In [1]: import numpy as np

In [2]: np.set_printoptions(precision=3, suppress=True, linewidth=100, legacy="1.25")

In [3]: u = np.array([-1, -1, 2, 1])

In [4]: rng = np.random.default_rng(48679)

In [5]: arr = np.outer(rng.normal(size=11), u) + 0.02 * rng.normal(size=(11, 4))

In [6]: print(arr)
[[-0.221 -0.226  0.404  0.194]
 [ 0.809  0.799 -1.589 -0.819]
 [ 1.153  1.124 -2.266 -1.121]
 [-0.068 -0.111  0.156  0.1  ]
 [ 0.491  0.502 -1.02  -0.519]
 [-0.756 -0.732  1.49   0.707]
 [-1.438 -1.435  2.895  1.46 ]
 [-0.278 -0.343  0.63   0.324]
 [-2.098 -2.112  4.174  2.112]
 [-0.443 -0.464  0.914  0.465]
 [-1.26  -1.28   2.531  1.262]]

In [7]: left, sv, VT = np.linalg.svd(arr)

In [8]: sv
Out[8]: array([8.844, 0.075, 0.044, 0.038])

In [9]: other = left[:, :1] @ np.diag(sv[:1]) @ VT[:1]

In [10]: print(np.linalg.matrix_rank(arr, rtol=0.05))
1

In [11]: np.linalg.matrix_rank(other)
Out[11]: 1

In [12]: np.round(np.linalg.norm(arr - other, 2), 3), round(float(sv[1]), 3)
Out[12]: (0.075, 0.075)

In [13]: cen = arr - arr.mean(axis=0)

In [14]: left, sv, VT = np.linalg.svd(cen, full_matrices=False)

In [15]: round(float((sv ** 2).sum() ** 2 / (sv ** 4).sum()), 3)
Out[15]: 1.0

In [16]: print(np.abs(VT[-1]))
[0.387 0.6   0.227 0.662]

In [17]: sv
Out[17]: array([8.194, 0.071, 0.04 , 0.03 ])

In [18]: print(np.linalg.matrix_rank(cen))
4

In [19]: (np.sign(left[:, 0]) == np.sign(left[0, 0])).astype(int)
Out[19]: array([1, 1, 1, 1, 1, 0, 0, 1, 0, 0, 0])

In [20]: feats = np.array([[4, 2, 3, 2, 5], [5, 0, 2, 3, 1], [5, 0, 2, 3, 1], [1, 1, 2, 3, 0]])

In [21]: feats
Out[21]: 
array([[4, 2, 3, 2, 5],
       [5, 0, 2, 3, 1],
       [5, 0, 2, 3, 1],
       [1, 1, 2, 3, 0]])

In [22]: # rows and columns are dependent

In [23]: rank = np.linalg.matrix_rank(feats)

In [24]: rank
Out[24]: 3

In [25]: N = np.linalg.svd(feats)[2][rank:].T

In [26]: np.round(feats @ N, 3) + 0
Out[26]: 
array([[0., 0.],
       [0., 0.],
       [0., 0.],
       [0., 0.]])

In [27]: np.allclose(feats @ N, 0)
Out[27]: True

In [28]: N.shape
Out[28]: (5, 2)

In [29]: np.linalg.matrix_rank(feats.T @ feats), np.linalg.matrix_rank(feats @ feats.T)
Out[29]: (3, 3)

In [30]: left, sv, VT = np.linalg.svd(feats)

In [31]: vecs = VT[:(sv > 1e-8).sum()]

In [32]: vec = feats[1] + -2 * feats[2] + rng.integers(2) * np.eye(5)[0]

In [33]: vec
Out[33]: array([-4.,  0., -2., -3., -1.])

In [34]: np.diag(vecs.T @ vecs)
Out[34]: array([0.91 , 0.302, 0.316, 0.671, 0.801])

In [35]: vecs.T @ vecs
Out[35]: 
array([[ 0.91 , -0.241,  0.022,  0.095,  0.117],
       [-0.241,  0.302,  0.239,  0.154,  0.268],
       [ 0.022,  0.239,  0.316,  0.369,  0.149],
       [ 0.095,  0.154,  0.369,  0.671, -0.228],
       [ 0.117,  0.268,  0.149, -0.228,  0.801]])

In [36]: np.allclose(vecs.T @ vecs @ vec, vec)
Out[36]: False

In [37]: A = np.array([[-1.0, 0.0, -2.0], [0.0, -1.0, 0.0], [-2.0, 0.0, -1.0]])

In [38]: A
Out[38]: 
array([[-1.,  0., -2.],
       [ 0., -1.,  0.],
       [-2.,  0., -1.]])

In [39]: ev, vecs = np.linalg.eigh(A)

In [40]: np.round(vecs.T @ A @ vecs, 3) + 0
Out[40]: 
array([[-3.,  0.,  0.],
       [ 0., -1.,  0.],
       [ 0.,  0.,  1.]])

In [41]: np.linalg.svd(A, compute_uv=False)
Out[41]: array([3., 1., 1.])

In [42]: print(ev.sum(), np.trace(A))
-3.0 -3.0

In [43]: np.linalg.eigvalsh(A + 3 * np.eye(3))
Out[43]: array([0., 2., 4.])

In [44]: print(np.linalg.eigvalsh(A @ A))
[1. 1. 9.]

In [45]: (ev > 1e-8).sum(), (ev < -1e-8).sum()
Out[45]: (1, 2)

In [46]: other = np.linalg.inv(A)

In [47]: print(A @ other)
[[1. 0. 0.]
 [0. 1. 0.]
 [0. 0. 1.]]

In [48]: np.linalg.det(A) * other
Out[48]: 
array([[ 1., -0., -2.],
       [-0., -3., -0.],
       [-2., -0.,  1.]])

In [49]: round(float(np.linalg.slogdet(A)[0]), 3)
Out[49]: 1.0

In [50]: np.linalg.inv(other)
Out[50]: 
array([[-1., -0., -2.],
       [-0., -1., -0.],
       [-2., -0., -1.]])

In [51]: round(float(np.linalg.cond(A)), 3)
Out[51]: 3.0

In [52]: (np.abs(other) > 1e-9).astype(int)
Out[52]: 
array([[1, 0, 1],
       [0, 1, 0],
       [1, 0, 1]])

In [53]: print(A.sum(axis=1))
[-3. -1. -3.]

In [54]: print(np.unravel_index(np.abs(A).argmax(), A.shape))
(0, 2)

In [55]: A.mean(axis=0)
Out[55]: array([-1.   , -0.333, -1.   ])

In [56]: round(float(np.linalg.norm(A)), 3)
Out[56]: 3.317

In [57]: np.allclose(A @ A.T, A.T @ A)
Out[57]: True

In [58]: (A - A.T) / 2
Out[58]: 
array([[0., 0., 0.],
       [0., 0., 0.],
       [0., 0., 0.]])

In [59]: np.trace(A)
Out[59]: -3.0

In [60]: A @ A
Out[60]: 
array([[5., 0., 4.],
       [0., 1., 0.],
       [4., 0., 5.]])

In [61]: M = np.load("sample19.npy")

In [62]: M
Out[62]: 
array([[-1., -2.,  0.,  0.],
       [-2.,  3., -2.,  0.],
       [ 0., -2.,  1., -2.],
       [ 0.,  0., -2., -2.]])

In [63]: # symmetric

In [64]: left, sv, VT = np.linalg.svd(M, full_matrices=False)

In [65]: sv
Out[65]: array([4.889, 3.211, 1.849, 1.171])

In [66]: left.shape, sv.shape, VT.shape
Out[66]: ((4, 4), (4,), (4, 4))

In [67]: ev, vecs = np.linalg.eigh(M)

In [68]: np.linalg.svd(M, compute_uv=False)
Out[68]: array([4.889, 3.211, 1.849, 1.171])

In [69]: np.round(vecs.T @ M @ vecs, 3) + 0
Out[69]: 
array([[-3.211,  0.   ,  0.   ,  0.   ],
       [ 0.   , -1.849,  0.   ,  0.   ],
       [ 0.   ,  0.   ,  1.171,  0.   ],
       [ 0.   ,  0.   ,  0.   ,  4.889]])

In [70]: mat = np.load("arr.npy")

In [71]: mat
Out[71]: 
array([[0, 1, 0, 0],
       [0, 3, 1, 0],
       [4, 0, 0, 4],
       [6, 0, 5, 5],
       [0, 4, 0, 0],
       [0, 6, 0, 0],
       [0, 6, 0, 0],
       [0, 0, 8, 2],
       [0, 1, 0, 1],
       [2, 0, 3, 1],
       [0, 0, 0, 3],
       [0, 5, 0, 0],
       [2, 0, 0, 0],
       [0, 0, 0, 2]])

In [72]: # rows 5 and 6 are equal

In [73]: basis = mat[[3, 10]].astype(float)

In [74]: for _ in range(7):
    ...:     labels = np.linalg.norm(mat[:, None] - basis, axis=-1).argmin(axis=1)
    ...:     basis = np.array([mat[labels == j].mean(axis=0) for j in range(2)])
    ...: 

In [75]: labels
Out[75]: array([1, 1, 1, 0, 1, 1, 1, 0, 1, 1, 1, 1, 1, 1])

In [76]: np.abs(basis[1] - basis[0]).argmax()
Out[76]: 2

In [77]: print(np.bincount(labels))
[ 2 12]

In [78]: def softmax(z):
    ...:     e = np.exp(z - z.max(axis=-1, keepdims=True))
    ...:     return e / e.sum(axis=-1, keepdims=True)
    ...: 

In [79]: softmax(M[2])
Out[79]: array([0.251, 0.034, 0.681, 0.034])

In [80]: softmax(M).sum(axis=1)
Out[80]: array([1., 1., 1., 1.])

In [81]: S = M @ M.T / np.sqrt(4)

In [82]: softmax(S).round(6).argmax(axis=1)
Out[82]: array([0, 1, 2, 3])

In [83]: np.round(softmax(S + np.triu(np.full(S.shape, -np.inf), 1)), 3) + 0
Out[83]: 
array([[1.   , 0.   , 0.   , 0.   ],
       [0.   , 1.   , 0.   , 0.   ],
       [0.076, 0.   , 0.924, 0.   ],
       [0.015, 0.112, 0.041, 0.831]])

In [84]: cen = (mat - mat.mean(axis=0)) / mat.std(axis=0)

In [85]: np.argwhere(np.abs(cen) > 2)
Out[85]: 
array([[3, 0],
       [3, 3],
       [7, 2]])

In [86]: c = np.linalg.lstsq(np.delete(cen, 0, axis=1), cen[:, 0])[0]

In [87]: c
Out[87]: array([0.015, 0.022, 0.729])

In [88]: proj = mat @ np.linalg.solve(mat.T @ mat, mat.T)

In [89]: np.allclose(proj @ proj, proj)
Out[89]: True

In [90]: print(np.linalg.matrix_rank(np.eye(14) - proj))
10

In [91]: print(np.trace(proj))
4.0

In [92]: X = np.load("data.npy")

In [93]: print(X)
[[-51.231  11.713 -53.197]
 [-34.318   9.625 -36.172]
 [-24.583   8.051 -26.453]
 [-20.978   7.362 -22.87 ]
 [-12.691   5.438 -14.66 ]
 [ -8.089   4.031 -10.089]
 [ -2.591   1.584  -4.367]
 [ -1.801   1.074  -3.404]
 [ -0.242   0.035  -0.634]
 [  1.095   0.385   2.758]
 [  1.333   0.511   3.299]
 [  1.442   0.571   3.544]
 [  2.5     1.164   5.76 ]
 [  4.637   2.344   9.787]
 [ 17.48    8.455  30.418]
 [ 24.034  11.213  40.13 ]
 [ 26.9    12.373  44.294]
 [ 28.975  13.199  47.284]
 [ 30.057  13.625  48.835]
 [ 49.615  20.932  76.249]
 [ 62.264  25.367  93.539]]

In [94]: q, vecs = np.linalg.qr(X[:, :1])[0], np.linalg.qr(X[:, 1:])[0]

In [95]: sv = np.linalg.svd(q.T @ vecs, compute_uv=False)

In [96]: np.degrees(np.arccos(sv.clip(0, 1)))
Out[96]: array([3.225])
